$ python -q
>>> import numpy as np
>>> np.set_printoptions(precision=2, suppress=True, linewidth=200, floatmode="fixed")
>>> A = np.load("layer18.npy")
>>> A
array([[-1.40, -0.40, -0.10,  0.70, -0.20,  0.50,  1.90],
       [-1.70,  0.30, -1.20,  1.80, -0.40,  0.40,  1.60],
       [-1.70, -0.40, -1.00, -0.60,  0.40, -0.40, -1.50]])
>>> u = np.array([1, 2])
>>> np.polyval(u, A[1])
array([0.30, 2.30, 0.80, 3.80, 1.60, 2.40, 3.60])
>>> np.array([np.convolve(row, u, "same") for row in A])
array([[-1.40, -3.20, -0.90,  0.50,  1.20,  0.10,  2.90],
       [-1.70, -3.10, -0.60, -0.60,  3.20, -0.40,  2.40],
       [-1.70, -3.80, -1.80, -2.60, -0.80,  0.40, -2.30]])
>>> left, sigma, Vh = np.linalg.svd(A, full_matrices=False)
>>> np.round(left.T @ left, 2) + 0
array([[1.00, 0.00, 0.00],
       [0.00, 1.00, 0.00],
       [0.00, 0.00, 1.00]])
>>> np.round(left.T @ A @ Vh.T, 2) + 0
array([[3.97, 0.00, 0.00],
       [0.00, 2.66, 0.00],
       [0.00, 0.00, 1.08]])
>>> np.abs(left[:, 0]).round(6).argmax()
np.int64(1)
>>> M2 = A / np.sqrt((A ** 2).mean(axis=1, keepdims=True))
>>> np.linalg.matrix_rank(M2) == np.linalg.matrix_rank(A)
np.True_
>>> gram = A.T @ A
>>> np.allclose(gram, gram.T)
True
>>> (A @ A.T).shape
(3, 3)
>>> x = np.array([3, -2, -2, -2, 2, -3, 3])
>>> np.linalg.norm(A @ x) <= np.linalg.norm(A, 2) * np.linalg.norm(x) + 1e-9
np.True_
>>> np.einsum("ij,j->i", A, x)
array([-0.80, -4.10, -3.60])
>>> A @ np.eye(7)[2]
array([-0.10, -1.20, -1.00])
>>> A @ x
array([-0.80, -4.10, -3.60])
>>> A @ np.ones(7)
array([ 1.00,  0.80, -5.20])
>>> cent = np.array([[-3, 1, 3, 3], [3, 1, 1, -3], [0, 1, 3, 2], [-3, -1, 2, 3]])
>>> rng = np.random.default_rng(79179)
>>> data = (rng.random((13, 4)) < 0.25) @ cent
>>> data
array([[ 0,  0,  0,  0],
       [ 0,  0,  0,  0],
       [ 0,  0,  0,  0],
       [ 0,  0,  0,  0],
       [-3,  0,  5,  5],
       [ 0,  1,  3,  2],
       [-6,  0,  5,  6],
       [ 0,  1,  3,  2],
       [ 0,  1,  3,  2],
       [-3,  1,  6,  3],
       [ 0,  0,  0,  0],
       [ 0,  0,  0,  0],
       [-3, -1,  2,  3]])
>>> Xc = data - data.mean(axis=0)
>>> left, sigma, Vh = np.linalg.svd(Xc, full_matrices=False)
>>> (np.sign(left[:, 0]) == np.sign(left[0, 0])).astype(int)
array([1, 1, 1, 1, 0, 0, 0, 0, 0, 0, 1, 1, 0])
>>> round((sigma ** 2).sum() ** 2 / (sigma ** 4).sum(), 2)
np.float64(1.31)
>>> Vh[0] * np.sign(Vh[0, np.abs(Vh[0]).argmax()])
array([-0.52,  0.02,  0.62,  0.59])
>>> np.round(Xc.mean(axis=0), 2) + 0
array([0.00, 0.00, 0.00, 0.00])
>>> np.searchsorted(np.cumsum(sigma ** 2) / (sigma ** 2).sum(), 0.9) + 1
np.int64(2)
>>> np.round(sigma ** 2 / (sigma ** 2).sum(), 2) + 0
array([0.86, 0.11, 0.02, 0.00])
>>> sigma
array([11.81,  4.29,  1.67,  0.79])
>>> arr = np.load("out15.npy")
>>> print(arr)
[[ 5.00 -1.00  0.00  0.00  0.00  0.00  0.00]
 [ 8.00  0.00  0.00  0.00  0.00  0.00  0.00]
 [ 0.00  0.00  3.00 -3.00  6.00  7.00  6.00]
 [ 0.00  0.00  1.00  0.00 -7.00 -7.00  9.00]
 [ 0.00  0.00  7.00  0.00  4.00 -3.00  8.00]
 [ 0.00  0.00 -1.00  6.00  4.00  7.00  4.00]
 [ 0.00  0.00  7.00 -4.00  3.00  0.00  6.00]]
>>> q, evecs = np.linalg.qr(arr[:, :6])[0], np.linalg.qr(arr[:, 6:])[0]
>>> sigma = np.linalg.svd(q.T @ evecs, compute_uv=False)
>>> sigma
array([0.95])
>>> (sigma > 0.9).sum()
np.int64(1)
>>> round(float(np.linalg.norm(q @ q.T - evecs @ evecs.T, 2)), 2)
1.0
>>> lab = rng.permutation(7)
>>> print(lab)
[1 4 2 6 3 5 0]
>>> M2 = arr[lab][:, lab]
>>> np.sort(np.abs(np.linalg.eigvals(M2)))
array([ 2.48,  2.83,  2.83,  3.32, 10.07, 10.07, 17.58])
>>> M = np.load("sample4.npy")
>>> print(M)
[[20  2 -2  3 -2  0]
 [-3 16 -3  0 -2 -2]
 [-1  2 -3  2  2 -2]
 [-2 -3  1 17 -1 -1]
 [ 1  2 -3  1 -1  3]
 [-1  3  1 -3  1 23]]
>>> gram = M.T @ M
>>> np.allclose(gram, gram.T)
True
>>> (M @ M.T).shape
(6, 6)
>>> np.linalg.svd(M, compute_uv=False) ** 2
array([589.76, 423.25, 321.58, 255.25,  15.02,   4.15])
>>> np.linalg.eigvalsh(gram)[::-1]
array([589.76, 423.25, 321.58, 255.25,  15.02,   4.15])
>>> lab = rng.permutation(6)
>>> print(lab)
[0 5 3 2 4 1]
>>> M2 = M[lab][:, lab]
>>> np.diag(M2)
array([20, 23, 17, -3, -1, 16])
>>> np.sort(np.abs(np.linalg.eigvals(M2)))
array([ 3.00,  3.00, 17.13, 17.13, 18.87, 22.71])
>>> np.trace(M2)
np.int64(72)
>>> M2
array([[20,  0,  3, -2, -2,  2],
       [-1, 23, -3,  1,  1,  3],
       [-2, -1, 17,  1, -1, -3],
       [-1, -2,  2, -3,  2,  2],
       [ 1,  3,  1, -3, -1,  2],
       [-3, -2,  0, -3, -2, 16]])
>>> blk = np.stack([M2, 3 * M2, M2[::-1]])
>>> blk.shape
(3, 6, 6)
>>> np.einsum("bij,cij->bc", blk, blk)
array([[ 1609,  4827,   152],
       [ 4827, 14481,   456],
       [  152,   456,  1609]])
>>> np.linalg.norm(blk, axis=(1, 2))
array([ 40.11, 120.34,  40.11])
>>> blk.sum(axis=0)
array([[ 77,  -2,  12, -11, -10,  24],
       [ -3,  95, -11,   1,   3,  14],
       [ -9,  -6,  70,   1,  -2, -10],
       [ -6,  -9,  25, -11,   7,   5],
       [  3,  35,   1, -11,  -3,  11],
       [  8,  -8,   3, -14, -10,  66]])
>>> (blk @ M2.T).shape
(3, 6, 6)
>>> np.linalg.matrix_rank(blk)
array([6, 6, 6])
>>> E = np.load("data.npy")
>>> E
array([[-0.20, -0.04,  0.32,  0.41,  0.83],
       [-0.76, -0.14, -0.53, -0.31,  0.17],
       [ 0.50,  0.39, -0.43, -0.39,  0.51],
       [-0.30,  0.54,  0.59, -0.52, -0.01],
       [ 0.20, -0.73,  0.29, -0.56,  0.18]])
>>> lab = rng.permutation(5)
>>> lab
array([1, 2, 3, 4, 0])
>>> M2 = E[lab][:, lab]
>>> np.allclose(M2, E)
False
>>> round(float(np.trace(M2)), 2)
-1.12
>>> np.diag(M2)
array([-0.14, -0.43, -0.52,  0.18, -0.20])
>>> np.sort(np.abs(np.linalg.eigvals(M2)))
array([1.00, 1.00, 1.00, 1.00, 1.00])
